% python3 -q
>>> import numpy as np
>>> import numpy.linalg as la
>>> np.set_printoptions(precision=1, suppress=True, linewidth=100, sign=" ")
>>> rng = np.random.default_rng(14)
>>> th = np.sort(rng.uniform(-2, 2, 33))
>>> K = np.c_[th, th ** 2, th ** 3] @ np.array([[1, 3, 0, 3, 2, 2, -1, 2],
...     [-2, -3, -1, 3, 2, 1, -1, -3],
...     [-2, 0, 3, -2, -2, 3, 2, -1]])
>>> print(K.round(1) + 0)
[[  4.4 -16.3 -23.5  18.3  16.7 -20.2 -15.   -7.7]
 [  4.3 -16.2 -23.4  18.2  16.5 -20.1 -14.9  -7.7]
 [  2.8 -14.4 -19.   14.5  13.2 -16.4 -11.9  -7.3]
 [  0.1  -9.9  -9.9   6.9   6.4  -8.8  -5.8  -5.9]
 [  0.   -9.7  -9.5   6.6   6.1  -8.5  -5.6  -5.8]
 [ -0.9  -6.8  -5.    2.8   2.7  -4.8  -2.6  -4.4]
 [ -1.1  -4.4  -2.2   0.6   0.7  -2.5  -0.9  -3. ]
 [ -0.8  -2.6  -0.8  -0.4  -0.1  -1.3  -0.1  -1.9]
 [ -0.6  -1.7  -0.4  -0.6  -0.3  -0.8   0.1  -1.2]
 [ -0.4  -1.2  -0.2  -0.6  -0.4  -0.6   0.2  -0.9]
 [ -0.2  -0.5   0.   -0.4  -0.2  -0.3   0.1  -0.4]
 [ -0.2  -0.4   0.   -0.3  -0.2  -0.3   0.1  -0.3]
 [  0.    0.1   0.    0.1   0.1   0.1   0.    0.1]
 [  0.1   0.5   0.    0.7   0.4   0.4  -0.2   0.3]
 [  0.1   0.5   0.    0.7   0.5   0.5  -0.2   0.3]
 [  0.1   0.6   0.    1.1   0.7   0.7  -0.3   0.3]
 [ -0.4   0.7   0.2   2.3   1.4   2.   -0.5   0. ]
 [ -0.5   0.7   0.3   2.4   1.5   2.1  -0.5  -0.1]
 [ -0.6   0.7   0.3   2.5   1.5   2.2  -0.5  -0.1]
 [ -0.8   0.7   0.5   2.8   1.6   2.7  -0.5  -0.3]
 [ -1.6   0.5   0.9   3.3   1.9   3.9  -0.4  -0.9]
 [ -1.9   0.3   1.2   3.5   1.9   4.4  -0.3  -1.2]
 [ -2.5   0.2   1.6   3.8   2.    5.3  -0.2  -1.6]
 [ -2.9   0.    1.9   4.    2.    5.8   0.   -1.9]
 [ -3.1   0.    2.1   4.    2.    6.1   0.   -2.1]
 [ -3.5  -0.2   2.4   4.1   2.    6.7   0.2  -2.4]
 [ -6.8  -1.3   5.2   4.6   1.5  11.4   1.6  -4.9]
 [ -8.7  -1.9   6.9   4.6   1.1  13.9   2.5  -6.3]
 [ -9.5  -2.2   7.6   4.5   0.8  15.    2.9  -6.9]
 [-11.   -2.7   9.1   4.4   0.4  17.1   3.7  -8.1]
 [-14.   -3.6  12.    3.9  -0.7  21.2   5.3 -10.3]
 [-18.6  -5.   16.5   2.9  -2.5  27.4   8.  -13.6]
 [-19.3  -5.2  17.2   2.7  -2.8  28.4   8.4 -14.1]]
>>> # null space of dimension 5
>>> Ac = K - K.mean(axis=0)
>>> V = la.svd(Ac)[2][:3]
>>> A2 = Ac - Ac @ V.T @ V
>>> (Ac @ V.T).std(axis=0)
array([ 16.7,   7.4,   2.5])
>>> la.norm(A2, axis=1).round(6).argmax()
np.int64(0)
>>> np.round(np.cov(Ac @ V.T, rowvar=False), 1) + 0
array([[ 289.2,    0. ,    0. ],
       [   0. ,   56. ,    0. ],
       [   0. ,    0. ,    6.3]])
>>> np.round(A2.std(axis=0), 1) + 0
array([ 0.,  0.,  0.,  0.,  0.,  0.,  0.,  0.])
>>> E = np.load("w.npy")
>>> E.round(1) + 0
array([[ 1.6,  0.2,  2.3, -0.6, -0.5,  0. , -0.2,  0.6, -0.2],
       [-0.7, -1. , -0.9, -1.5,  1.8, -0.4, -0.2, -0.6, -0.6],
       [ 0.5, -0.9,  1. , -2. ,  1.4, -0.4, -0.4, -0.1, -0.8],
       [ 0.9,  1. ,  1.2,  1.3, -1.7,  0.4,  0.2,  0.7,  0.5],
       [-0.5,  0.9, -0.9,  2.1, -1.4,  0.4,  0.4,  0.2,  0.8],
       [-1.4,  0.2, -2.1,  1.3, -0.2,  0.2,  0.3, -0.4,  0.5],
       [-0.4,  0.9, -0.7,  2.1, -1.5,  0.4,  0.4,  0.2,  0.8],
       [ 0. ,  1. , -0.2,  2. , -1.7,  0.4,  0.4,  0.4,  0.8],
       [-1.6, -0.3, -2.3,  0.3,  0.7, -0.1,  0.1, -0.6,  0.1],
       [ 1.6,  0.3,  2.3, -0.3, -0.7,  0.1, -0.1,  0.6, -0.1],
       [-1.4,  0.3, -2.1,  1.4, -0.3,  0.2,  0.3, -0.4,  0.6],
       [-1.6, -0.2, -2.3,  0.5,  0.6,  0. ,  0.2, -0.6,  0.2],
       [-0.8, -1. , -0.9, -1.5,  1.8, -0.4, -0.2, -0.6, -0.6],
       [-0.3, -1.1, -0.3, -1.9,  1.8, -0.4, -0.3, -0.5, -0.8],
       [ 1.4, -0.2,  2.2, -1.2,  0.1, -0.1, -0.3,  0.4, -0.5],
       [-0.3,  1. , -0.6,  2.1, -1.5,  0.4,  0.4,  0.3,  0.8],
       [ 1.6,  0.3,  2.3, -0.4, -0.7,  0.1, -0.1,  0.6, -0.2],
       [-1.2,  0.5, -1.9,  1.7, -0.6,  0.2,  0.3, -0.2,  0.7],
       [-1.2,  0.5, -1.8,  1.7, -0.7,  0.3,  0.3, -0.2,  0.7],
       [-1.4, -0.7, -2. , -0.4,  1.3, -0.2,  0. , -0.7, -0.2],
       [-1.5, -0.1, -2.3,  0.9,  0.3,  0. ,  0.2, -0.5,  0.3],
       [ 1.4, -0.3,  2.1, -1.4,  0.2, -0.2, -0.3,  0.4, -0.6],
       [-1.5,  0.1, -2.2,  1.1,  0. ,  0.1,  0.3, -0.5,  0.4],
       [ 0.7, -0.8,  1.2, -2. ,  1.2, -0.4, -0.4, -0.1, -0.8],
       [ 0.5,  1.1,  0.6,  1.7, -1.8,  0.4,  0.3,  0.6,  0.7],
       [ 1.5, -0.1,  2.2, -1.2,  0. , -0.1, -0.3,  0.4, -0.5],
       [-0.1, -1. ,  0.1, -2. ,  1.7, -0.4, -0.3, -0.4, -0.8],
       [ 0.6, -0.9,  1. , -2. ,  1.3, -0.4, -0.4, -0.1, -0.8],
       [ 1.5,  0.5,  2.2,  0.1, -1. ,  0.2, -0.1,  0.7,  0. ],
       [-1.5, -0.5, -2.2,  0. ,  1. , -0.1,  0.1, -0.7,  0. ],
       [ 1. ,  1. ,  1.4,  1.2, -1.7,  0.4,  0.2,  0.7,  0.5],
       [ 1.2, -0.5,  1.9, -1.6,  0.6, -0.2, -0.3,  0.2, -0.7],
       [ 1.4, -0.3,  2.1, -1.4,  0.3, -0.2, -0.3,  0.3, -0.6],
       [ 1.5,  0.5,  2.2,  0.1, -1. ,  0.2, -0.1,  0.7,  0. ],
       [-1.6, -0.3, -2.3,  0.5,  0.6, -0.1,  0.1, -0.6,  0.2],
       [ 0.8, -0.7,  1.4, -1.9,  1.1, -0.3, -0.4,  0. , -0.8],
       [ 0.8, -0.8,  1.3, -2. ,  1.1, -0.4, -0.4,  0. , -0.8],
       [-0.8,  0.7, -1.4,  1.9, -1.1,  0.3,  0.4,  0. ,  0.8]])
>>> # looks like rank 2
>>> Ac = E - E.mean(axis=0)
>>> V = la.svd(Ac)[2][:2]
>>> A2 = Ac - Ac @ V.T @ V
>>> print(round(float(la.norm(A2) / la.norm(Ac)), 1))
0.0
>>> np.round(A2.std(axis=0), 1) + 0
array([ 0.,  0.,  0.,  0.,  0.,  0.,  0.,  0.,  0.])
>>> la.norm(A2, axis=1).round(6).argmax()
np.int64(0)
>>> (Ac @ V.T).std(axis=0)
array([ 2.3,  1.9])
>>> Ac = E - E.mean(axis=0)
>>> left, sigma, Vt = la.svd(Ac, full_matrices=False)
>>> (np.sign(left[:, 0]) == np.sign(left[0, 0])).astype(int)
array([ 1,  1,  1,  1,  0,  0,  0,  0,  0,  1,  0,  0,  1,  1,  1,  0,  1,  0,  0,  0,  0,  1,  0,
        1,  0,  1,  1,  1,  1,  0,  1,  1,  1,  1,  0,  1,  1,  0])
>>> print(np.round(Ac.mean(axis=0), 1) + 0)
[ 0.  0.  0.  0.  0.  0.  0.  0.  0.]
>>> np.abs(left[:, 0]).argmax()
np.int64(10)
>>> np.abs(Vt[0]).argmax()
np.int64(2)
>>> round((sigma ** 2).sum() ** 2 / (sigma ** 4).sum(), 1)
np.float64(1.9)
>>> print(np.searchsorted(np.cumsum(sigma ** 2) / (sigma ** 2).sum(), 0.9) + 1)
2
>>> D = la.norm(E[:, None] - E[None], axis=-1)
>>> D.mean(axis=1).argmax()
np.int64(24)
>>> D.shape
(38, 38)
>>> D[11]
array([ 6. ,  3.1,  4.9,  5.3,  3.5,  1.4,  3.7,  4.2,  0.3,  6. ,  1.5,  0. ,  3.1,  3.9,  5.9,
        3.8,  6. ,  2. ,  2.1,  1.3,  0.5,  5.8,  1. ,  5.1,  4.9,  5.9,  4.2,  5. ,  5.9,  0.7,
        5.4,  5.7,  5.8,  5.9,  0.1,  5.3,  5.2,  2.8])
>>> np.flatnonzero(D[11] < D.mean() / 2)
array([  5,   8,  10,  11,  19,  20,  22,  29,  34])
>>> la.matrix_rank(D ** 2)
np.int64(3)
>>> (D + 1e9 * np.eye(38)).round(6).argmin(axis=1)
array([ 16,  12,  27,  30,   6,  10,  15,  15,  34,  16,   5,  34,   1,  26,  25,   6,   9,  18,
        17,  29,  22,  32,   5,  36,   3,  14,  13,   2,  33,   8,   3,  32,  21,  28,  11,  36,
        35,   4])
>>> la.norm(E - E.mean(axis=0), axis=1)
array([ 3. ,  3. ,  2.9,  3. ,  3.1,  3.1,  3.1,  3.1,  3. ,  3. ,  3.1,  3. ,  3. ,  3. ,  2.9,
        3.1,  3. ,  3.1,  3.1,  3. ,  3.1,  2.9,  3.1,  2.9,  3. ,  2.9,  3. ,  2.9,  3. ,  3. ,
        3. ,  2.9,  2.9,  3. ,  3. ,  2.9,  2.9,  3.1])
>>> la.norm(E, axis=1)
array([ 3.,  3.,  3.,  3.,  3.,  3.,  3.,  3.,  3.,  3.,  3.,  3.,  3.,  3.,  3.,  3.,  3.,  3.,
        3.,  3.,  3.,  3.,  3.,  3.,  3.,  3.,  3.,  3.,  3.,  3.,  3.,  3.,  3.,  3.,  3.,  3.,
        3.,  3.])
